% python3 -q
>>> import numpy as np
>>> np.set_printoptions(precision=1, suppress=True, linewidth=100)
>>> m1 = np.load("m.npy")
>>> m1
array([[  5.,  10., -18.,  -6.],
       [ 16.,   3., -16.,   0.],
       [ 10.,  10., -23.,  -6.],
       [  6., -22.,  30.,  17.]])
>>> M2 = m1[0, 0] * m1[1:] - np.outer(m1[1:, 0], m1[0])
>>> M2
array([[   0., -145.,  208.,   96.],
       [   0.,  -50.,   65.,   30.],
       [   0., -170.,  258.,  121.]])
>>> print(np.linalg.matrix_rank(M2), np.linalg.matrix_rank(m1))
3 4
>>> np.flatnonzero(~M2.round(6).any(axis=1))
array([], dtype=int64)
>>> print(m1[:, 0] / m1[0, 0])
[1.  3.2 2.  1.2]
>>> np.abs(M2).max()
np.float64(258.0)
>>> np.round(np.linalg.norm(M2), 1)
np.float64(437.3)
>>> M2.sum(axis=0)
array([   0., -365.,  531.,  247.])
>>> np.linalg.svd(M2, compute_uv=False)
array([437.2,   7.7,   0.6])
>>> np.count_nonzero(M2)
np.int64(9)
>>> print(np.diff(M2, axis=0))
[[   0.   95. -143.  -66.]
 [   0. -120.  193.   91.]]
>>> np.linalg.matrix_rank(M2)
np.int64(3)
>>> print(M2.sum(axis=1))
[159.  45. 209.]
>>> feats = np.loadtxt("x.csv", delimiter=",")
>>> feats.round(1) + 0
array([[ 0., -1.],
       [-1.,  0.]])
>>> # symmetric, so the eigenvalues are real
>>> rng = np.random.default_rng(682)
>>> idx = rng.permutation(2)
>>> idx
array([1, 0])
>>> M2 = feats[idx][:, idx]
>>> np.sort(np.abs(np.linalg.eigvals(M2)))
array([1., 1.])
>>> M2.round(1) + 0
array([[ 0., -1.],
       [-1.,  0.]])
>>> print(round(float(np.linalg.det(M2)), 1), round(np.linalg.det(feats[idx]), 1))
-1.0 1.0
>>> np.round(np.diag(M2), 1) + 0
array([0., 0.])
>>> evals, evecs = np.linalg.eigh(feats)
>>> x = np.array([1, 2])
>>> print(np.round(x @ feats @ x, 1))
-3.9
>>> evecs * np.maximum(evals, 0) @ evecs.T
array([[ 0.5, -0.5],
       [-0.5,  0.5]])
>>> round(float(x @ feats @ x / (x @ x)), 1), evals[0], round(evals[-1], 1)
(-0.8, np.float64(-1.0), np.float64(1.0))
>>> np.round(np.linalg.eigvalsh(feats[1:, 1:]), 1) + 0
array([0.])
>>> round(np.abs(feats).sum(axis=1).max(), 1), round(np.abs(evals).max(), 1)
(np.float64(1.0), np.float64(1.0))
>>> np.round(evecs * np.abs(evals) @ evecs.T, 1) + 0
array([[1., 0.],
       [0., 1.]])
>>> blk = np.stack([feats, 5 * feats, feats[::-1]])
>>> print((blk @ feats.T).shape)
(3, 2, 2)
>>> np.linalg.det(blk)
array([ -1., -25.,   1.])
>>> blk.shape
(3, 2, 2)
>>> np.linalg.norm(blk, axis=(1, 2))
array([1.4, 7.1, 1.4])
>>> blk.sum(axis=0)
array([[-1.3, -5.9],
       [-6. , -0.7]])
>>> print(np.round(np.einsum("bij,cij->bc", blk, blk), 1) + 0)
[[ 2. 10.  0.]
 [10. 50.  0.]
 [ 0.  0.  2.]]
>>> np.round(feats @ feats, 1) + 0
array([[1., 0.],
       [0., 1.]])
>>> np.allclose(feats @ feats.T, feats.T @ feats)
True
>>> print(np.sort(np.abs(np.linalg.eigvals(feats))))
[1. 1.]
>>> round(np.linalg.det(feats), 1)
np.float64(-1.0)
>>> np.round(np.trace(feats), 1)
np.float64(-0.0)
>>> x = np.array([-1, -5])
>>> np.abs(np.linalg.eigvals(feats))
array([1., 1.])
>>> [p for p in range(1, 25) if np.allclose(np.linalg.matrix_power(feats, p), np.eye(2))]
[2, 4, 6, 8, 10, 12, 14, 16, 18, 20, 22, 24]
>>> W0 = np.array([[8, -1, 2], [-1, 8, -9], [2, -9, -8]])
>>> evals, evecs = np.linalg.eig(W0)
>>> np.round(W0 @ evecs[:, 0] - evals[0] * evecs[:, 0], 1) + 0
array([0., 0., 0.])
>>> np.sort(np.linalg.eigvals(W0 @ W0))
array([ 55.5, 147.4, 161.1])
>>> np.sort(np.linalg.eigvals(W0.T))
array([-12.1,   7.4,  12.7])
>>> evals, evecs = np.linalg.eigh(W0)
>>> np.linalg.eigvalsh(W0 + -3 * np.eye(3))
array([-15.1,   4.4,   9.7])
>>> np.round(evecs.T @ evecs, 1) + 0
array([[1., 0., 0.],
       [0., 1., 0.],
       [0., 0., 1.]])
>>> evecs @ np.diag(evals) @ evecs.T
array([[ 8., -1.,  2.],
       [-1.,  8., -9.],
       [ 2., -9., -8.]])
>>> np.linalg.eigvalsh(W0 @ W0)
array([ 55.5, 147.4, 161.1])
>>> evals, evecs = np.linalg.eigh(W0)
>>> x = np.array([0, 2, 2])
>>> evecs * np.abs(evals) @ evecs.T
array([[ 8.1, -1.7,  0.4],
       [-1.7, 12. , -0.1],
       [ 0.4, -0.1, 12.2]])
>>> evecs * np.maximum(evals, 0) @ evecs.T
array([[ 8.1, -1.3,  1.2],
       [-1.3, 10. , -4.5],
       [ 1.2, -4.5,  2.1]])
>>> arr = np.load("block3.npy")
>>> arr
array([[ 2.1,  0.8],
       [-0.8, -0.8],
       [-1.1,  0.9],
       [-0.7, -0.3]])
>>> evals, evecs = np.linalg.eig(feats)
>>> evals
array([-1.,  1.])
>>> np.round(feats @ evecs[:, 0] - evals[0] * evecs[:, 0], 1) + 0
array([0., 0.])
>>> M2 = np.array([[2, 0], [1, 2]])
>>> np.vstack([arr, M2.T]).shape
(6, 2)
>>> M2.T @ arr.T
array([[ 5. , -2.4, -1.3, -1.7],
       [ 1.6, -1.6,  1.8, -0.6]])
>>> np.einsum("ij->j", arr)
array([-0.5,  0.6])
>>> np.linalg.matrix_rank(arr @ M2)
np.int64(2)
>>> np.einsum("ij,ij->i", arr, arr)
array([5.1, 1.3, 2. , 0.6])
>>> blk = np.stack([arr, -1 * arr, arr[::-1]])
>>> np.einsum("bij,cij->bc", blk, blk)
array([[ 8.9, -8.9, -3.1],
       [-8.9,  8.9,  3.1],
       [-3.1,  3.1,  8.9]])
>>> np.linalg.matrix_rank(blk)
array([2, 2, 2])
>>> np.linalg.matrix_rank(blk.reshape(3, -1))
np.int64(2)
>>> (blk @ arr.T).shape
(3, 4, 4)
